In [1]: import numpy as np

In [2]: np.set_printoptions(precision=2, suppress=True, linewidth=160, sign=" ")

In [3]: rd = lambda a: np.round(a, 2) + 0

In [4]: Z = np.sign(np.array([[1, -4, -5, 5], [-1, -5, 4, 4], [1, 3, 5, 5], [4, 4, -5, -4]]))

In [5]: M2 = (np.tril(Z, -1) + np.eye(4)) @ (np.triu(Z, 1) + np.eye(4))

In [6]: vals = np.array([3, 1, -2, -3])

In [7]: J = np.rint(M2 * vals @ np.linalg.inv(M2)) + 0

In [8]: J
Out[8]: 
array([[ 43.,  21.,  -8., -11.],
       [-32., -15.,   4.,  10.],
       [ 62.,  31., -15., -13.],
       [ 58.,  29., -12., -14.]])

In [9]: np.linalg.cond(J) > 100
Out[9]: np.True_

In [10]: rd(np.linalg.norm(J, 2) / np.linalg.norm(J))
Out[10]: np.float64(1.0)

In [11]: np.argsort(-np.linalg.norm(J, axis=0).round(6), kind="stable")[:3]
Out[11]: array([ 0,  1,  3])

In [12]: rng = np.random.default_rng(540)

In [13]: lab = rng.permutation(4)

In [14]: lab
Out[14]: array([ 2,  1,  3,  0])

In [15]: M2 = J[lab][:, lab]

In [16]: np.diag(M2)
Out[16]: array([-15., -15., -14.,  43.])

In [17]: rd(np.linalg.det(M2)), rd(np.linalg.det(J[lab]))
Out[17]: (np.float64(18.0), np.float64(18.0))

In [18]: t = np.radians(30)

In [19]: R = np.eye(4)

In [20]: R[2, 2] = R[0, 0] = np.cos(t)

In [21]: R[2, 0], R[0, 2] = -np.sin(t), np.sin(t)

In [22]: rd(R)
Out[22]: 
array([[ 0.87,  0.  ,  0.5 ,  0.  ],
       [ 0.  ,  1.  ,  0.  ,  0.  ],
       [-0.5 ,  0.  ,  0.87,  0.  ],
       [ 0.  ,  0.  ,  0.  ,  1.  ]])

In [23]: M2 = J @ R.T

In [24]: rd(np.linalg.svd(J, compute_uv=False)), rd(np.linalg.svd(M2, compute_uv=False))
Out[24]: 
(array([ 116.45,    4.73,    0.37,    0.09]),
 array([ 116.45,    4.73,    0.37,    0.09]))

In [25]: rd(np.linalg.det(R)), rd(np.trace(R))
Out[25]: (np.float64(1.0), np.float64(3.73))

In [26]: np.allclose(np.linalg.norm(J, axis=1), np.linalg.norm(M2, axis=1))
Out[26]: True

In [27]: np.allclose(J @ J.T, M2 @ M2.T)
Out[27]: True

In [28]: rd(np.linalg.norm(J, axis=1))
Out[28]: array([ 49.75,  36.95,  72.1 ,  67.42])

In [29]: rd(np.linalg.norm(J, 2))
Out[29]: np.float64(116.45)

In [30]: rd(np.linalg.norm(J[2] - J[0]))
Out[30]: np.float64(22.67)

In [31]: rd(np.linalg.norm(J, axis=0))
Out[31]: array([ 100.4 ,   49.68,   21.19,   24.21])

In [32]: rd(np.linalg.norm(J) ** 2 / np.linalg.norm(J, 2) ** 2)
Out[32]: np.float64(1.0)

In [33]: rd(np.linalg.norm(J[2], 1)), rd(np.linalg.norm(J[2], np.inf))
Out[33]: (np.float64(121.0), np.float64(62.0))

In [34]: rd(np.linalg.norm(J, 1)), rd(np.linalg.norm(J, np.inf))
Out[34]: (np.float64(195.0), np.float64(121.0))
